$ python -q
>>> import numpy as np
>>> np.set_printoptions(precision=2, suppress=True, linewidth=140)
>>> tidy = lambda a: np.round(a, 2) + 0
>>> m1 = np.array([[5.0, 0.0, 4.0, 4.0, 0.0, 0.0, 0.0],
...     [0.0, 5.0, 0.0, 0.0, 4.0, 4.0, 4.0],
...     [4.0, 0.0, 5.0, 4.0, 0.0, 0.0, 0.0],
...     [4.0, 0.0, 4.0, 5.0, 0.0, 0.0, 0.0],
...     [0.0, 4.0, 0.0, 0.0, 5.0, 4.0, 4.0],
...     [0.0, 4.0, 0.0, 0.0, 4.0, 5.0, 4.0],
...     [0.0, 4.0, 0.0, 0.0, 4.0, 4.0, 5.0]])
>>> print((m1 != 0).astype(int))
[[1 0 1 1 0 0 0]
 [0 1 0 0 1 1 1]
 [1 0 1 1 0 0 0]
 [1 0 1 1 0 0 0]
 [0 1 0 0 1 1 1]
 [0 1 0 0 1 1 1]
 [0 1 0 0 1 1 1]]
>>> L = np.linalg.cholesky(m1)
>>> print(tidy(np.diag(L) ** 2))
[5.   5.   1.8  1.44 1.8  1.44 1.31]
>>> print(m1 / np.sqrt(np.outer(np.diag(m1), np.diag(m1))))
[[1.  0.  0.8 0.8 0.  0.  0. ]
 [0.  1.  0.  0.  0.8 0.8 0.8]
 [0.8 0.  1.  0.8 0.  0.  0. ]
 [0.8 0.  0.8 1.  0.  0.  0. ]
 [0.  0.8 0.  0.  1.  0.8 0.8]
 [0.  0.8 0.  0.  0.8 1.  0.8]
 [0.  0.8 0.  0.  0.8 0.8 1. ]]
>>> ev, V = np.linalg.eigh(m1)
>>> x = np.array([-6, -3, -6, -6, -1, -7, -7])
>>> print(tidy(V * np.abs(ev) @ V.T))
[[5. 0. 4. 4. 0. 0. 0.]
 [0. 5. 0. 0. 4. 4. 4.]
 [4. 0. 5. 4. 0. 0. 0.]
 [4. 0. 4. 5. 0. 0. 0.]
 [0. 4. 0. 0. 5. 4. 4.]
 [0. 4. 0. 0. 4. 5. 4.]
 [0. 4. 0. 0. 4. 4. 5.]]
>>> print(tidy(V * np.sqrt(ev) @ V.T))
[[1.87 0.   0.87 0.87 0.   0.   0.  ]
 [0.   1.78 0.   0.   0.78 0.78 0.78]
 [0.87 0.   1.87 0.87 0.   0.   0.  ]
 [0.87 0.   0.87 1.87 0.   0.   0.  ]
 [0.   0.78 0.   0.   1.78 0.78 0.78]
 [0.   0.78 0.   0.   0.78 1.78 0.78]
 [0.   0.78 0.   0.   0.78 0.78 1.78]]
>>> x = np.array([-3, -1, -2, 3, -2, -2, -3])
>>> h = np.maximum(m1 @ x, 0)
>>> print(tidy(np.tanh(m1 @ x)))
[-1. -1. -1. -1. -1. -1. -1.]
>>> print(h)
[0. 0. 0. 0. 0. 0. 0.]
>>> print(np.flatnonzero(h > 1e-9))
[]
>>> u = np.array([1, 7, 8, 2, 9, 5, 7])
>>> Y = m1 + np.outer(u, np.eye(7)[3])
>>> print(tidy(np.linalg.det(Y) / np.linalg.det(m1)), tidy(1 + np.linalg.solve(m1, u)[3]))
-0.38 -0.38
>>> print(np.linalg.matrix_rank(Y - m1))
1
>>> print(Y)
[[ 5.  0.  4.  5.  0.  0.  0.]
 [ 0.  5.  0.  7.  4.  4.  4.]
 [ 4.  0.  5. 12.  0.  0.  0.]
 [ 4.  0.  4.  7.  0.  0.  0.]
 [ 0.  4.  0.  9.  5.  4.  4.]
 [ 0.  4.  0.  5.  4.  5.  4.]
 [ 0.  4.  0.  7.  4.  4.  5.]]
>>> mat = np.loadtxt("layer7.csv", delimiter=",")
>>> print(mat)
[[-1.  0.  0.  0. -5.  0.  2.  0.]
 [ 0. -2.  4.  0.  0.  0.  0.  0.]
 [ 0. -4.  3.  0.  0.  0.  0.  0.]
 [ 0.  0.  0.  0.  0. -1.  0.  0.]
 [-5.  0.  0.  0. -1.  0.  4.  0.]
 [ 0.  0.  0. -4.  0.  4.  0.  3.]
 [-5.  0.  0.  0. -4.  0.  1.  0.]
 [ 0.  0.  0.  3.  0. -2.  0.  5.]]
>>> u = np.array([0, 1, 0, 1, 3, 1, 2, 1])
>>> Y = mat + np.outer(u, np.eye(8)[4])
>>> print(tidy(np.linalg.det(Y) / np.linalg.det(mat)), tidy(1 + np.linalg.solve(mat, u)[4]))
1.17 1.17
>>> print(np.linalg.matrix_rank(np.linalg.inv(Y) - np.linalg.inv(mat), tol=1e-8))
1
>>> rng = np.random.default_rng(425)
>>> Y = mat + rng.integers(-2, 3, (8, 7)) @ rng.integers(-2, 3, (7, 8))
>>> print(Y)
[[  1.  -7. -10.  -4.  -4.   3.  -4.   8.]
 [  0.   7.   7.  -6.  -2.  -3.   8.  -5.]
 [ -4.   5.  -1.   5.  13.  -9.  -8.   7.]
 [ -8.  -2.   5.   2.  -2.  -1.  -4.  -3.]
 [ -5.   3.   1.   3.   2.  -2.   4.  -2.]
 [  8.  -2.   5.   4.   0.   4.  -3.   2.]
 [-11.  -9.  -3.  -8. -15.   7.   8.  -7.]
 [ -2.  -2.   2.   1.  -7.   1.  10.  -3.]]
>>> print(np.linalg.matrix_rank(Y - mat, tol=1e-8))
7
>>> print(np.abs(Y - mat).sum(axis=1))
[41. 36. 59. 26. 14. 27. 58. 36.]
>>> print(tidy(np.linalg.svd(Y - mat, compute_uv=False)))
[33.28 21.63 16.07 12.89  5.24  2.13  1.09  0.  ]
>>> A = np.loadtxt("block5.csv", delimiter=",")
>>> print(A)
[[1.   0.5  0.25 0.12 0.06]
 [0.5  1.   0.5  0.25 0.12]
 [0.25 0.5  1.   0.5  0.25]
 [0.12 0.25 0.5  1.   0.5 ]
 [0.06 0.12 0.25 0.5  1.  ]]
>>> ev, V = np.linalg.eigh(A)
>>> x = np.array([-1, 0, 5, -2, -3])
>>> print(np.abs(A).sum(axis=1).max(), tidy(np.abs(ev).max()))
2.5 2.26
>>> print(tidy(V * np.abs(ev) @ V.T))
[[1.   0.5  0.25 0.12 0.06]
 [0.5  1.   0.5  0.25 0.12]
 [0.25 0.5  1.   0.5  0.25]
 [0.12 0.25 0.5  1.   0.5 ]
 [0.06 0.12 0.25 0.5  1.  ]]
>>> print(tidy(V * np.maximum(ev, 0) @ V.T))
[[1.   0.5  0.25 0.12 0.06]
 [0.5  1.   0.5  0.25 0.12]
 [0.25 0.5  1.   0.5  0.25]
 [0.12 0.25 0.5  1.   0.5 ]
 [0.06 0.12 0.25 0.5  1.  ]]
>>> print((np.sign(V[:, -1].round(6)) == np.sign(V[0, -1].round(6))).astype(int))
[1 1 1 1 1]
>>> print(tidy(V * np.sqrt(ev) @ V.T))
[[0.96 0.25 0.09 0.04 0.02]
 [0.25 0.93 0.24 0.09 0.04]
 [0.09 0.24 0.93 0.24 0.09]
 [0.04 0.09 0.24 0.93 0.25]
 [0.02 0.04 0.09 0.25 0.96]]
>>> labels = rng.permutation(5)
>>> print(labels)
[3 4 2 1 0]
>>> Y = A[labels][:, labels]
>>> print(tidy(np.sort(np.abs(np.linalg.eigvals(Y)))))
[0.36 0.45 0.69 1.24 2.26]
>>> print(np.diag(Y))
[1. 1. 1. 1. 1.]
>>> print(np.trace(Y))
5.0
>>> K = np.load("mat.npy")
>>> print(K)
[[20  7  0  0  0 10 14  0  0  0]
 [ 0  4  0  0 20  0 10  8  0  0]
 [14  6  9  0  0 21  0  0  0  0]
 [ 6 22  0  0  7 15 34  0  0  0]
 [ 4  4  0  0  0 11  7  0  0  0]
 [ 6  0 21 17  0  7  0 12 12  0]
 [ 2  2  2  0 35  0  5 13  4  0]
 [ 0  0  0  0 14  0 16  5  0  0]
 [ 0  5  0  0  0 14  4 18  0 17]
 [ 0  0  0  0  0  0  7 16  8 10]
 [ 0  0 10  8  0  7  0 28 16 13]
 [14  0 14  7  0  5  0  0  0  0]
 [10  0  0  3  0  0  4  0  0  0]
 [12  0  0  0  0  0 24  0  0  0]
 [ 0  4  0  0 29  0 29  4  0  0]
 [12  6 12  0  0 25  0  0  0  0]]
>>> Y = K + rng.integers(-2, 3, (16, 8)) @ rng.integers(-2, 3, (8, 10))
>>> print(Y)
[[ 23   4   5  -2   5   3  14   9   2  -5]
 [  4   6  -3  -3  19  -2   6   3  -7  -4]
 [ 11  11   0   0   3  21  -2 -13  -1   7]
 [ 10  28 -14  -4   8  11  30 -17  -4  10]
 [ -5  -5  -2  -4  -1   9  13  -2   2  -2]
 [  4   1  33  15  -6  13   5  14   6   2]
 [ -1  -7  14   0  32   2   9  21  -4  -8]
 [ -5 -11   0   6   7   8  16   5   2  -2]
 [-11   4   2  -2  -3  20   6   8   4  21]
 [-16   1  10  -3   6   2   9  12   7   1]
 [  2  -6  10  13  -2   9  -3  34  11   2]
 [ 24  -3   7   6  -1  -1  -2   2   2   4]
 [ 10   7 -12   0   3  -3   2 -15  -2   9]
 [  8   5   2  -6  12 -11  28   9  10  -6]
 [ 10   2   1   1  25  -2  34  15  -2   6]
 [ 19   1  11   5  -3  26   1   3  -5   8]]
>>> print(np.abs(Y - K).sum(axis=1))
[41 35 43 68 39 44 57 41 45 54 42 38 56 69 44 39]
>>> print(np.linalg.matrix_rank(Y - K, tol=1e-8))
8
>>> print(tidy(np.linalg.svd(Y - K, compute_uv=False)))
[48.77 35.49 31.59 19.23 19.01 14.    7.77  5.75  0.    0.  ]
>>> Y = K[0, 0] * K[1:] - np.outer(K[1:, 0], K[0])
>>> print(Y)
[[   0   80    0    0  400    0  200  160    0    0]
 [   0   22  180    0    0  280 -196    0    0    0]
 [   0  398    0    0  140  240  596    0    0    0]
 [   0   52    0    0    0  180   84    0    0    0]
 [   0  -42  420  340    0   80  -84  240  240    0]
 [   0   26   40    0  700  -20   72  260   80    0]
 [   0    0    0    0  280    0  320  100    0    0]
 [   0  100    0    0    0  280   80  360    0  340]
 [   0    0    0    0    0    0  140  320  160  200]
 [   0    0  200  160    0  140    0  560  320  260]
 [   0  -98  280  140    0  -40 -196    0    0    0]
 [   0  -70    0   60    0 -100  -60    0    0    0]
 [   0  -84    0    0    0 -120  312    0    0    0]
 [   0   80    0    0  580    0  580   80    0    0]
 [   0   36  240    0    0  380 -168    0    0    0]]
>>> print(np.flatnonzero(~Y.round(6).any(axis=1)))
[]
>>> print(np.linalg.matrix_rank(Y), np.linalg.matrix_rank(K))
9 10
>>> ev, V = np.linalg.eig(A)
>>> print(tidy(A @ V[:, 0] - ev[0] * V[:, 0]))
[0. 0. 0. 0. 0.]
>>> print(tidy(np.sort(np.linalg.eigvals(np.linalg.inv(A)))))
[0.44 0.81 1.45 2.21 2.76]
>>> t = np.radians(135)
>>> r_ = np.eye(10)
>>> r_[8, 8] = r_[7, 7] = np.cos(t)
>>> r_[8, 7], r_[7, 8] = -np.sin(t), np.sin(t)
>>> print(tidy(r_))
[[ 1.    0.    0.    0.    0.    0.    0.    0.    0.    0.  ]
 [ 0.    1.    0.    0.    0.    0.    0.    0.    0.    0.  ]
 [ 0.    0.    1.    0.    0.    0.    0.    0.    0.    0.  ]
 [ 0.    0.    0.    1.    0.    0.    0.    0.    0.    0.  ]
 [ 0.    0.    0.    0.    1.    0.    0.    0.    0.    0.  ]
 [ 0.    0.    0.    0.    0.    1.    0.    0.    0.    0.  ]
 [ 0.    0.    0.    0.    0.    0.    1.    0.    0.    0.  ]
 [ 0.    0.    0.    0.    0.    0.    0.   -0.71  0.71  0.  ]
 [ 0.    0.    0.    0.    0.    0.    0.   -0.71 -0.71  0.  ]
 [ 0.    0.    0.    0.    0.    0.    0.    0.    0.    1.  ]]
>>> Y = K @ r_.T
>>> print(tidy(np.abs(Y - K).max(axis=0)))
[ 0.    0.    0.    0.    0.    0.    0.   36.49 47.11  0.  ]
>>> print(tidy(np.linalg.det(r_)), tidy(np.trace(r_)))
1.0 6.59
>>> print(np.allclose(K @ K.T, Y @ Y.T))
True
>>> x = np.array([0, 1, -1, -2, -2, 1, 2, 0, 3, -2])
>>> print(tidy(r_ @ x))
[ 0.    1.   -1.   -2.   -2.    1.    2.    2.12 -2.12 -2.  ]
>>> print(np.sign((r_ @ x).round(6)))
[ 0.  1. -1. -1. -1.  1.  1.  1. -1. -1.]
>>> print(np.linalg.norm(r_ @ x) <= np.linalg.norm(r_, 2) * np.linalg.norm(x) + 1e-9)
True
>>> print(tidy(r_ @ (2 * x)))
[ 0.    2.   -2.   -4.   -4.    2.    4.    4.24 -4.24 -4.  ]
>>> print(r_ @ np.eye(10)[0])
[1. 0. 0. 0. 0. 0. 0. 0. 0. 0.]
>>> print((r_ @ x).argmax())
7
>>> print(tidy((r_ * x).sum(axis=1)))
[ 0.    1.   -1.   -2.   -2.    1.    2.    2.12 -2.12 -2.  ]
>>> print(tidy(r_ * x))
[[ 0.    0.    0.    0.    0.    0.    0.    0.    0.    0.  ]
 [ 0.    1.    0.    0.    0.    0.    0.    0.    0.    0.  ]
 [ 0.    0.   -1.    0.    0.    0.    0.    0.    0.    0.  ]
 [ 0.    0.    0.   -2.    0.    0.    0.    0.    0.    0.  ]
 [ 0.    0.    0.    0.   -2.    0.    0.    0.    0.    0.  ]
 [ 0.    0.    0.    0.    0.    1.    0.    0.    0.    0.  ]
 [ 0.    0.    0.    0.    0.    0.    2.    0.    0.    0.  ]
 [ 0.    0.    0.    0.    0.    0.    0.    0.    2.12  0.  ]
 [ 0.    0.    0.    0.    0.    0.    0.    0.   -2.12  0.  ]
 [ 0.    0.    0.    0.    0.    0.    0.    0.    0.   -2.  ]]
>>> Y = np.array([[2, -2, -2, 1, -2, 0],
...     [1, 2, 0, 2, -2, 2],
...     [1, 0, -1, 2, -1, -1],
...     [-2, -1, -2, -1, -1, -2],
...     [-2, 2, 0, -2, 0, 2],
...     [2, -2, -2, 1, -2, 1]])
>>> data = Y - Y.T
>>> print(data)
[[ 0 -3 -3  3  0 -2]
 [ 3  0  0  3 -4  4]
 [ 3  0  0  4 -1  1]
 [-3 -3 -4  0  1 -3]
 [ 0  4  1 -1  0  4]
 [ 2 -4 -1  3 -4  0]]
>>> proj = np.triu(np.array([[-3, 0, 0, 1, -3],
...     [3, -1, -1, 0, 2],
...     [3, 0, 2, 0, 1],
...     [1, -3, -1, 3, 1],
...     [2, 1, -1, 0, 0]]), 1) + np.eye(5)
>>> Y = proj @ A @ np.linalg.inv(proj)
>>> print(np.trace(Y), np.trace(A))
5.0 5.0
>>> print(tidy(proj @ A - A @ proj))
[[-0.06 -0.11  0.25 -1.5  -0.87]
 [-0.13 -0.26  0.5   0.    0.5 ]
 [ 0.06  0.12  0.75  0.25 -0.75]
 [ 0.06  0.12  0.5   0.38 -0.64]
 [ 0.    0.    0.12 -0.06 -0.81]]
>>> print(tidy(np.poly(Y)))
[ 1.   -5.    8.78 -6.86  2.43 -0.32]
>>> Y = data + rng.integers(-2, 3, (6, 4)) @ rng.integers(-2, 3, (4, 6))
>>> print(Y)
[[ 6  5 -4 -2 -7 -5]
 [ 7  5  3  1 -7  5]
 [-2 -6 -2  7  3  2]
 [-1  0 -3 -3  0 -4]
 [ 2  6  1  1 -4  6]
 [ 3 -3 -3  0 -4 -5]]
>>> print(Y - data)
[[ 6  8 -1 -5 -7 -3]
 [ 4  5  3 -2 -3  1]
 [-5 -6 -2  3  4  1]
 [ 2  3  1 -3 -1 -1]
 [ 2  2  0  2 -4  2]
 [ 1  1 -2 -3  0 -5]]
>>> print(np.abs(Y - data).sum(axis=1))
[30 18 21 11 12 12]
>>> print(np.linalg.matrix_rank(Y - data, tol=1e-8))
4
>>> print(tidy(np.linalg.norm(data)))
15.23
>>> print(tidy(np.linalg.svd(data, compute_uv=False)))
[10.27 10.27  3.23  3.23  0.12  0.12]
>>> np.linalg.rank(data)
Traceback (most recent call last):
  File "<python-input-96>", line 1, in <module>
    np.linalg.rank(data)
    ^^^^^^^^^^^^^^
AttributeError: module 'numpy.linalg' has no attribute 'rank'
>>> print(np.linalg.matrix_rank(data))
6
>>> print(data.sum(axis=1))
[ -5   6   7 -12   8  -4]
